$ python -q
>>> import numpy as np
>>> np.set_printoptions(suppress=True, linewidth=160)
>>> tidy = lambda a: np.round(a, 2) + 0
>>> M = np.loadtxt("out10.csv", delimiter=",")
>>> M
array([[5., 1., 0., 0., 0., 0., 0., 0., 0., 0., 0., 0., 0.],
       [0., 5., 1., 0., 0., 0., 0., 0., 0., 0., 0., 0., 0.],
       [0., 0., 5., 1., 0., 0., 0., 0., 0., 0., 0., 0., 0.],
       [0., 0., 0., 5., 1., 0., 0., 0., 0., 0., 0., 0., 0.],
       [0., 0., 0., 0., 5., 1., 0., 0., 0., 0., 0., 0., 0.],
       [0., 0., 0., 0., 0., 5., 1., 0., 0., 0., 0., 0., 0.],
       [0., 0., 0., 0., 0., 0., 5., 1., 0., 0., 0., 0., 0.],
       [0., 0., 0., 0., 0., 0., 0., 5., 1., 0., 0., 0., 0.],
       [0., 0., 0., 0., 0., 0., 0., 0., 5., 1., 0., 0., 0.],
       [0., 0., 0., 0., 0., 0., 0., 0., 0., 5., 1., 0., 0.],
       [0., 0., 0., 0., 0., 0., 0., 0., 0., 0., 5., 1., 0.],
       [0., 0., 0., 0., 0., 0., 0., 0., 0., 0., 0., 5., 1.],
       [0., 0., 0., 0., 0., 0., 0., 0., 0., 0., 0., 0., 5.]])
>>> W = np.array([[3, 3, 1],
...     [3, 1, 2],
...     [2, 2, 2],
...     [3, 3, 0],
...     [3, 1, 0],
...     [0, 3, 1],
...     [0, 0, 3],
...     [2, 1, 0],
...     [3, 3, 2],
...     [0, 2, 0],
...     [1, 0, 0],
...     [2, 1, 0],
...     [3, 3, 1]])
>>> coef = np.array([3, 2, 0])
>>> hid = np.maximum(M @ W + coef, 0)
>>> (hid > 0).astype(int)
array([[1, 1, 1],
       [1, 1, 1],
       [1, 1, 1],
       [1, 1, 0],
       [1, 1, 1],
       [1, 1, 1],
       [1, 1, 1],
       [1, 1, 1],
       [1, 1, 1],
       [1, 1, 0],
       [1, 1, 0],
       [1, 1, 1],
       [1, 1, 1]])
>>> np.linalg.matrix_rank(hid)
np.int64(3)
>>> hid
array([[21., 18.,  7.],
       [20.,  9., 12.],
       [16., 15., 10.],
       [21., 18.,  0.],
       [18., 10.,  1.],
       [ 3., 17.,  8.],
       [ 5.,  3., 15.],
       [16., 10.,  2.],
       [18., 19., 10.],
       [ 4., 12.,  0.],
       [10.,  3.,  0.],
       [16., 10.,  1.],
       [18., 17.,  5.]])
>>> basis = np.array([[2, 1], [2, 0], [2, 0]])
>>> (hid @ basis).round(6).argmax(axis=1)
array([0, 0, 0, 0, 0, 0, 0, 0, 0, 0, 0, 0, 0])
>>> hid @ basis
array([[92., 21.],
       [82., 20.],
       [82., 16.],
       [78., 21.],
       [58., 18.],
       [56.,  3.],
       [46.,  5.],
       [56., 16.],
       [94., 18.],
       [32.,  4.],
       [26., 10.],
       [54., 16.],
       [80., 18.]])
>>> tidy(np.linalg.norm(M) ** 2 / np.linalg.norm(M, 2) ** 2)
np.float64(9.43)
>>> tidy(np.linalg.norm(M, axis=1))
array([5.1, 5.1, 5.1, 5.1, 5.1, 5.1, 5.1, 5.1, 5.1, 5.1, 5.1, 5.1, 5. ])
>>> tidy(np.linalg.norm(M, 1)), tidy(np.linalg.norm(M, np.inf))
(np.float64(6.0), np.float64(6.0))
>>> tidy(np.linalg.norm(M, "nuc"))
np.float64(65.6)
>>> np.linalg.norm(M, axis=1).argmax()
np.int64(0)
>>> [int(np.linalg.matrix_rank(np.linalg.matrix_power(M, p))) for p in range(1, 14)]
[13, 13, 13, 13, 13, 13, 13, 13, 13, 13, 13, 13, 13]
>>> np.linalg.matrix_rank(M - M[0, 0] * np.eye(13))
np.int64(12)
>>> A = np.array([[3, 5, 3, 5], [3, 4, 3, 4], [3, 5, 3, 5], [3, 4, 3, 4]])
>>> A
array([[3, 5, 3, 5],
       [3, 4, 3, 4],
       [3, 5, 3, 5],
       [3, 4, 3, 4]])
>>> tidy(np.linalg.eigvals(A))
array([14.81+0.j, -0.81+0.j,  0.  +0.j,  0.  +0.j])
>>> tidy(np.linalg.det(2 * A)), tidy(np.linalg.det(A))
(np.float64(0.0), np.float64(0.0))
>>> np.einsum("ij,ji->", A, A)
np.int64(220)
>>> tidy(np.poly(A))
array([  1., -14., -12.,   0.,   0.])
>>> np.kron(np.eye(2, dtype=int), A)
array([[3, 5, 3, 5, 0, 0, 0, 0],
       [3, 4, 3, 4, 0, 0, 0, 0],
       [3, 5, 3, 5, 0, 0, 0, 0],
       [3, 4, 3, 4, 0, 0, 0, 0],
       [0, 0, 0, 0, 3, 5, 3, 5],
       [0, 0, 0, 0, 3, 4, 3, 4],
       [0, 0, 0, 0, 3, 5, 3, 5],
       [0, 0, 0, 0, 3, 4, 3, 4]])
